$ python -q
>>> import numpy as np
>>> import numpy.linalg as la
>>> np.set_printoptions(precision=3, suppress=True, linewidth=120, legacy="1.25")
>>> K = np.loadtxt("arr.csv", delimiter=",")
>>> K
array([[  2.062, -14.394,  -7.665,  -8.39 ,   0.64 ],
       [  1.683, -12.489,  -8.27 ,  -8.97 ,   0.203],
       [ -0.118, -12.018,  -8.804,  -8.039,   0.271],
       [ -0.781, -12.409,  -7.368,  -8.235,   1.381],
       [  1.229, -13.102,  -6.69 ,  -6.965,   2.084],
       [  1.579, -13.265,  -7.419,  -8.69 ,   1.486],
       [  9.083, -10.602,   3.108,   6.917,  -9.976],
       [  1.291, -14.453,  -9.328,  -9.236,   3.312],
       [  9.63 ,  -9.75 ,   5.803,   7.747,  -9.81 ],
       [ -7.981, -20.22 ,   0.684,   0.792, -20.834],
       [ -5.038, -19.534,   0.661,   1.362, -21.859],
       [ -5.124, -22.021,   1.571,   1.703, -19.458],
       [  0.187, -12.949,  -8.702,  -7.955,   1.478],
       [  0.574, -13.929,  -8.429,  -8.501,  -0.262],
       [ -5.812, -23.543,   1.659,   2.311, -19.543],
       [ -6.289, -23.974,   2.109,   0.146, -18.315],
       [  2.252, -11.571,  -9.138,  -9.977,   1.177],
       [ 10.321,  -9.566,   3.769,   7.205, -11.291],
       [  8.033, -11.515,   3.259,   6.582, -10.685],
       [ -4.689, -21.845,   3.129,   1.291, -18.187]])
>>> d = la.norm(K[:, None] - K[None], axis=-1)
>>> np.flatnonzero(d[8] < d.mean() / 2)
array([ 6,  8, 17, 18])
>>> np.unravel_index(d.round(6).argmax(), d.shape)
(7, 10)
>>> x = np.array([3, 0, -1, -3, 0])
>>> y = K @ x
>>> np.round(la.solve(K.T @ K, K.T @ y), 3) + 0
array([ 3.,  0., -1., -3.,  0.])
>>> np.round(la.lstsq(K, y)[0], 3) + 0
array([ 3.,  0., -1., -3.,  0.])
>>> try:
...     la.solve(K, y)
... except la.LinAlgError as e:
...     print("failed:", e)
... 
failed: Last 2 dimensions of the array must be square
>>> np.round(la.pinv(K) @ K, 3) + 0
array([[1., 0., 0., 0., 0.],
       [0., 1., 0., 0., 0.],
       [0., 0., 1., 0., 0.],
       [0., 0., 0., 1., 0.],
       [0., 0., 0., 0., 1.]])
>>> rng = np.random.default_rng(37124)
>>> y = y + 0.1 * rng.normal(size=20)
>>> y
array([ 38.982,  40.233,  32.701,  30.081,  31.205,  38.372,   3.383,  41.028,  -0.122, -26.882, -19.937, -21.936,
        33.07 ,  35.792, -26.029, -21.546,  45.798,   5.669,   1.367, -21.129])
>>> beta, *_ = la.lstsq(K, y)
>>> np.round(K.T @ (y - K @ beta), 3) + 0
array([0., 0., 0., 0., 0.])
>>> beta.round()
array([ 3., -0., -1., -3.,  0.])
>>> gram = np.cov(K, rowvar=False)
>>> np.polyfit(K[:, 4], K[:, 3], 1)
array([-0.535, -6.407])
>>> np.argsort(-K.std(axis=0).round(6), kind="stable")
array([4, 3, 2, 0, 1])
>>> Xc = (K - K.mean(axis=0)) / K.std(axis=0)
>>> np.argwhere(np.abs(Xc) > 2)
array([], shape=(0, 2), dtype=int64)
>>> beta = la.lstsq(np.delete(Xc, 4, axis=1), Xc[:, 4])[0]
>>> round(1 - np.var(Xc[:, 4] - np.delete(Xc, 4, axis=1) @ beta), 3)
0.968
>>> np.abs(beta).argmax()
3
